% python3 -q
>>> import numpy as np
>>> np.set_printoptions(precision=2, suppress=True, linewidth=160, sign=" ")
>>> K = np.loadtxt("block3.csv", delimiter=",")
>>> K
array([[ 4.,  3.,  2.,  1.,  6.,  2.,  0.,  1.,  3.,  6.,  5.,  6.],
       [ 3.,  6.,  5.,  4.,  4.,  1.,  1.,  4.,  2.,  4.,  2.,  0.],
       [ 2.,  5.,  6.,  4.,  4.,  0.,  2.,  6.,  3.,  5.,  3.,  4.],
       [ 1.,  4.,  4.,  6.,  2.,  3.,  6.,  2.,  2.,  4.,  3.,  2.],
       [ 6.,  4.,  4.,  2.,  0.,  6.,  6.,  2.,  5.,  6.,  1.,  1.],
       [ 2.,  1.,  0.,  3.,  6.,  0.,  5.,  2.,  2.,  4.,  5.,  4.],
       [ 0.,  1.,  2.,  6.,  6.,  5.,  6.,  6.,  6.,  4.,  1.,  3.],
       [ 1.,  4.,  6.,  2.,  2.,  2.,  6.,  4.,  0.,  1.,  3.,  6.],
       [ 3.,  2.,  3.,  2.,  5.,  2.,  6.,  0.,  6.,  3.,  5.,  2.],
       [ 6.,  4.,  5.,  4.,  6.,  4.,  4.,  1.,  3.,  2.,  3.,  4.],
       [ 5.,  2.,  3.,  3.,  1.,  5.,  1.,  3.,  5.,  3.,  0.,  6.],
       [ 6.,  0.,  4.,  2.,  1.,  4.,  3.,  6.,  2.,  4.,  6.,  2.]])
>>> # symmetric, so the eigenvalues are real
>>> evals, V = np.linalg.eigh(K)
>>> (evals > 1e-8).sum(), (evals < -1e-8).sum()
(np.int64(7), np.int64(5))
>>> np.round(V @ np.diag(evals) @ V.T, 2) + 0
array([[ 4.,  3.,  2.,  1.,  6.,  2.,  0.,  1.,  3.,  6.,  5.,  6.],
       [ 3.,  6.,  5.,  4.,  4.,  1.,  1.,  4.,  2.,  4.,  2.,  0.],
       [ 2.,  5.,  6.,  4.,  4.,  0.,  2.,  6.,  3.,  5.,  3.,  4.],
       [ 1.,  4.,  4.,  6.,  2.,  3.,  6.,  2.,  2.,  4.,  3.,  2.],
       [ 6.,  4.,  4.,  2.,  0.,  6.,  6.,  2.,  5.,  6.,  1.,  1.],
       [ 2.,  1.,  0.,  3.,  6.,  0.,  5.,  2.,  2.,  4.,  5.,  4.],
       [ 0.,  1.,  2.,  6.,  6.,  5.,  6.,  6.,  6.,  4.,  1.,  3.],
       [ 1.,  4.,  6.,  2.,  2.,  2.,  6.,  4.,  0.,  1.,  3.,  6.],
       [ 3.,  2.,  3.,  2.,  5.,  2.,  6.,  0.,  6.,  3.,  5.,  2.],
       [ 6.,  4.,  5.,  4.,  6.,  4.,  4.,  1.,  3.,  2.,  3.,  4.],
       [ 5.,  2.,  3.,  3.,  1.,  5.,  1.,  3.,  5.,  3.,  0.,  6.],
       [ 6.,  0.,  4.,  2.,  1.,  4.,  3.,  6.,  2.,  4.,  6.,  2.]])
>>> np.linalg.svd(K, compute_uv=False)
array([ 40.35,  10.32,   9.53,   9.4 ,   7.58,   7.25,   6.87,   4.6 ,   3.7 ,   2.61,   2.15,   0.68])
>>> evals
array([-10.32,  -7.58,  -6.87,  -4.6 ,  -2.15,   0.68,   2.61,   3.7 ,   7.25,   9.4 ,   9.53,  40.35])
>>> np.round(V.T @ K @ V, 2) + 0
array([[-10.32,   0.  ,   0.  ,   0.  ,   0.  ,   0.  ,   0.  ,   0.  ,   0.  ,   0.  ,   0.  ,   0.  ],
       [  0.  ,  -7.58,   0.  ,   0.  ,   0.  ,   0.  ,   0.  ,   0.  ,   0.  ,   0.  ,   0.  ,   0.  ],
       [  0.  ,   0.  ,  -6.87,   0.  ,   0.  ,   0.  ,   0.  ,   0.  ,   0.  ,   0.  ,   0.  ,   0.  ],
       [  0.  ,   0.  ,   0.  ,  -4.6 ,   0.  ,   0.  ,   0.  ,   0.  ,   0.  ,   0.  ,   0.  ,   0.  ],
       [  0.  ,   0.  ,   0.  ,   0.  ,  -2.15,   0.  ,   0.  ,   0.  ,   0.  ,   0.  ,   0.  ,   0.  ],
       [  0.  ,   0.  ,   0.  ,   0.  ,   0.  ,   0.68,   0.  ,   0.  ,   0.  ,   0.  ,   0.  ,   0.  ],
       [  0.  ,   0.  ,   0.  ,   0.  ,   0.  ,   0.  ,   2.61,   0.  ,   0.  ,   0.  ,   0.  ,   0.  ],
       [  0.  ,   0.  ,   0.  ,   0.  ,   0.  ,   0.  ,   0.  ,   3.7 ,   0.  ,   0.  ,   0.  ,   0.  ],
       [  0.  ,   0.  ,   0.  ,   0.  ,   0.  ,   0.  ,   0.  ,   0.  ,   7.25,   0.  ,   0.  ,   0.  ],
       [  0.  ,   0.  ,   0.  ,   0.  ,   0.  ,   0.  ,   0.  ,   0.  ,   0.  ,   9.4 ,   0.  ,   0.  ],
       [  0.  ,   0.  ,   0.  ,   0.  ,   0.  ,   0.  ,   0.  ,   0.  ,   0.  ,   0.  ,   9.53,   0.  ],
       [  0.  ,   0.  ,   0.  ,   0.  ,   0.  ,   0.  ,   0.  ,   0.  ,   0.  ,   0.  ,   0.  ,  40.35]])
>>> np.linalg.eigvalsh(K + -2 * np.eye(12))
array([-12.32,  -9.58,  -8.87,  -6.6 ,  -4.15,  -1.32,   0.61,   1.7 ,   5.25,   7.4 ,   7.53,  38.35])
>>> np.unique(evals.round(6) + 0, return_counts=True)[1]
array([ 1,  1,  1,  1,  1,  1,  1,  1,  1,  1,  1,  1])
>>> np.round(V.T @ V, 2) + 0
array([[ 1.,  0.,  0.,  0.,  0.,  0.,  0.,  0.,  0.,  0.,  0.,  0.],
       [ 0.,  1.,  0.,  0.,  0.,  0.,  0.,  0.,  0.,  0.,  0.,  0.],
       [ 0.,  0.,  1.,  0.,  0.,  0.,  0.,  0.,  0.,  0.,  0.,  0.],
       [ 0.,  0.,  0.,  1.,  0.,  0.,  0.,  0.,  0.,  0.,  0.,  0.],
       [ 0.,  0.,  0.,  0.,  1.,  0.,  0.,  0.,  0.,  0.,  0.,  0.],
       [ 0.,  0.,  0.,  0.,  0.,  1.,  0.,  0.,  0.,  0.,  0.,  0.],
       [ 0.,  0.,  0.,  0.,  0.,  0.,  1.,  0.,  0.,  0.,  0.,  0.],
       [ 0.,  0.,  0.,  0.,  0.,  0.,  0.,  1.,  0.,  0.,  0.,  0.],
       [ 0.,  0.,  0.,  0.,  0.,  0.,  0.,  0.,  1.,  0.,  0.,  0.],
       [ 0.,  0.,  0.,  0.,  0.,  0.,  0.,  0.,  0.,  1.,  0.,  0.],
       [ 0.,  0.,  0.,  0.,  0.,  0.,  0.,  0.,  0.,  0.,  1.,  0.],
       [ 0.,  0.,  0.,  0.,  0.,  0.,  0.,  0.,  0.,  0.,  0.,  1.]])
>>> np.round(np.linalg.eigvalsh(K).min(), 2)
np.float64(-10.32)
>>> G = K.T @ K
>>> np.trace(G), (K ** 2).sum()
(np.float64(2118.0), np.float64(2118.0))
>>> np.diag(G)
array([ 177.,  144.,  196.,  155.,  211.,  140.,  236.,  163.,  165.,  200.,  153.,  178.])
>>> np.allclose(G, G.T)
True
>>> np.linalg.svd(K, compute_uv=False) ** 2
array([ 1628.41,   106.5 ,    90.77,    88.41,    57.44,    52.56,    47.16,    21.19,    13.7 ,     6.79,     4.61,     0.46])
>>> np.linalg.matrix_rank(G)
np.int64(12)
>>> evals, V = np.linalg.eigh(K)
>>> x0 = np.array([-5, 0, 3, 1, 4, -3, 5, 4, 5, -2, -4, -5])
>>> np.abs(K).sum(axis=1).max(), round(np.abs(evals).max(), 2)
(np.float64(46.0), np.float64(40.35))
>>> round(x0 @ K @ x0 / (x0 @ x0), 2), np.round(evals[0], 2), np.round(evals[-1], 2)
(np.float64(6.47), np.float64(-10.32), np.float64(40.35))
>>> q, Rm = np.linalg.qr(K)
>>> np.allclose(Rm.T @ Rm, K.T @ K)
True
>>> np.abs(np.diag(Rm))
array([ 13.3 ,   8.4 ,   4.54,   6.75,   7.85,   4.63,   7.1 ,   5.17,   4.67,   3.43,   1.92,   6.46])
>>> A = np.loadtxt("test0.csv", delimiter=",")
>>> A
array([[ 0.,  2.,  1.,  1.,  1.,  2.,  2., -2., -1.],
       [ 0.,  2.,  2.,  1.,  2., -1., -1.,  0.,  2.],
       [ 1., -2.,  1.,  2., -1., -1.,  0., -1., -1.],
       [-1.,  0.,  0.,  2., -2.,  1.,  1.,  2.,  2.],
       [ 1.,  2., -2.,  2., -2.,  1.,  0.,  1.,  2.],
       [-1., -1.,  0.,  2.,  1.,  0.,  2.,  0.,  0.],
       [ 2., -1.,  2., -1.,  2.,  1.,  2.,  2., -2.],
       [ 0.,  1.,  1., -2., -2., -2.,  2.,  0.,  1.],
       [-2.,  1.,  1.,  2.,  2., -1., -2., -2.,  0.]])
>>> x0 = np.array([0, 3, 2, 3, -2, -2, 3, 1, 2])
>>> rhs = A @ x0
>>> rhs
array([ 7., 12.,  3., 17., 15.,  7., -4., 15.,  1.])
>>> np.linalg.solve(A, -3 * rhs)
array([ 0., -9., -6., -9.,  6.,  6., -9., -3., -6.])
>>> x0 = np.array([8, -6, 8, -6, -4, -1, 5, 4, 9, 1, -5, -4])
>>> (K * x0).sum(axis=1)
array([-14.,  20.,  29.,   6., 118., -18.,  40.,  18.,  56.,  34.,  66.,  83.])
>>> K @ x0
array([-14.,  20.,  29.,   6., 118., -18.,  40.,  18.,  56.,  34.,  66.,  83.])
>>> np.sign((K @ x0).round(6))
array([-1.,  1.,  1.,  1.,  1., -1.,  1.,  1.,  1.,  1.,  1.,  1.])
>>> K * x0
array([[ 32., -18.,  16.,  -6., -24.,  -2.,   0.,   4.,  27.,   6., -25., -24.],
       [ 24., -36.,  40., -24., -16.,  -1.,   5.,  16.,  18.,   4., -10.,  -0.],
       [ 16., -30.,  48., -24., -16.,  -0.,  10.,  24.,  27.,   5., -15., -16.],
       [  8., -24.,  32., -36.,  -8.,  -3.,  30.,   8.,  18.,   4., -15.,  -8.],
       [ 48., -24.,  32., -12.,  -0.,  -6.,  30.,   8.,  45.,   6.,  -5.,  -4.],
       [ 16.,  -6.,   0., -18., -24.,  -0.,  25.,   8.,  18.,   4., -25., -16.],
       [  0.,  -6.,  16., -36., -24.,  -5.,  30.,  24.,  54.,   4.,  -5., -12.],
       [  8., -24.,  48., -12.,  -8.,  -2.,  30.,  16.,   0.,   1., -15., -24.],
       [ 24., -12.,  24., -12., -20.,  -2.,  30.,   0.,  54.,   3., -25.,  -8.],
       [ 48., -24.,  40., -24., -24.,  -4.,  20.,   4.,  27.,   2., -15., -16.],
       [ 40., -12.,  24., -18.,  -4.,  -5.,   5.,  12.,  45.,   3.,  -0., -24.],
       [ 48.,  -0.,  32., -12.,  -4.,  -4.,  15.,  24.,  18.,   4., -30.,  -8.]])
>>> other = np.array([[5, 3],
...     [2, 0],
...     [0, 0],
...     [2, 5],
...     [5, 4],
...     [5, 3],
...     [1, 1],
...     [2, 5],
...     [2, 4]])
>>> np.einsum("ik,kj->ji", A, other)
array([[ 17.,  14.,  -9.,   3.,  14.,   4.,  23., -18.,  -5.],
       [  3.,  17.,  -3.,  21.,  21.,  13.,  16., -18.,  -3.]])
>>> np.einsum("ik,kj->ij", A, other)
array([[ 17.,   3.],
       [ 14.,  17.],
       [ -9.,  -3.],
       [  3.,  21.],
       [ 14.,  21.],
       [  4.,  13.],
       [ 23.,  16.],
       [-18., -18.],
       [ -5.,  -3.]])
>>> np.einsum("ij->j", A)
array([ 0.,  4.,  6.,  9.,  1.,  0.,  6.,  0.,  3.])
>>> rng = np.random.default_rng(940)
>>> idx = rng.permutation(9)
>>> other = A[:, idx] * rng.choice([-1, 1], 9)
>>> other
array([[-1.,  1.,  2.,  2., -1.,  0., -2., -2.,  1.],
       [-2., -2., -1., -1., -2.,  0., -2.,  0.,  1.],
       [ 1.,  1.,  0., -1., -1.,  1.,  2., -1.,  2.],
       [ 2., -2.,  1.,  1., -0., -1., -0.,  2.,  2.],
       [ 2., -2.,  0.,  1.,  2.,  1., -2.,  1.,  2.],
       [-1., -0.,  2.,  0., -0., -1.,  1.,  0.,  2.],
       [-2.,  2.,  2.,  1., -2.,  2.,  1.,  2., -1.],
       [ 2., -1.,  2., -2., -1.,  0., -1.,  0., -2.],
       [-2., -0., -2., -1., -1., -2., -1., -2.,  2.]])
>>> U, _, VT = np.linalg.svd(A.T @ other)
>>> idx
array([ 4,  8,  6,  5,  2,  0,  1,  7,  3])
>>> np.round(U @ VT, 2) + 0
array([[ 0.,  0.,  0.,  0.,  0.,  1.,  0.,  0.,  0.],
       [ 0.,  0.,  0.,  0.,  0.,  0., -1.,  0.,  0.],
       [ 0.,  0.,  0.,  0., -1.,  0.,  0.,  0.,  0.],
       [ 0.,  0.,  0.,  0.,  0.,  0.,  0.,  0.,  1.],
       [-1.,  0.,  0.,  0.,  0.,  0.,  0.,  0.,  0.],
       [ 0.,  0.,  0.,  1.,  0.,  0.,  0.,  0.,  0.],
       [ 0.,  0.,  1.,  0.,  0.,  0.,  0.,  0.,  0.],
       [ 0.,  0.,  0.,  0.,  0.,  0.,  0.,  1.,  0.],
       [ 0., -1.,  0.,  0.,  0.,  0.,  0.,  0.,  0.]])
>>> np.round(np.linalg.lstsq(A, other)[0], 2) + 0
array([[ 0.,  0.,  0.,  0.,  0.,  1.,  0.,  0.,  0.],
       [ 0.,  0.,  0.,  0.,  0.,  0., -1.,  0.,  0.],
       [ 0.,  0.,  0.,  0., -1.,  0.,  0.,  0.,  0.],
       [ 0.,  0.,  0.,  0.,  0.,  0.,  0.,  0.,  1.],
       [-1.,  0.,  0.,  0.,  0.,  0.,  0.,  0.,  0.],
       [ 0.,  0.,  0.,  1.,  0.,  0.,  0.,  0.,  0.],
       [ 0.,  0.,  1.,  0.,  0.,  0.,  0.,  0.,  0.],
       [ 0.,  0.,  0.,  0.,  0.,  0.,  0.,  1.,  0.],
       [ 0., -1.,  0.,  0.,  0.,  0.,  0.,  0.,  0.]])
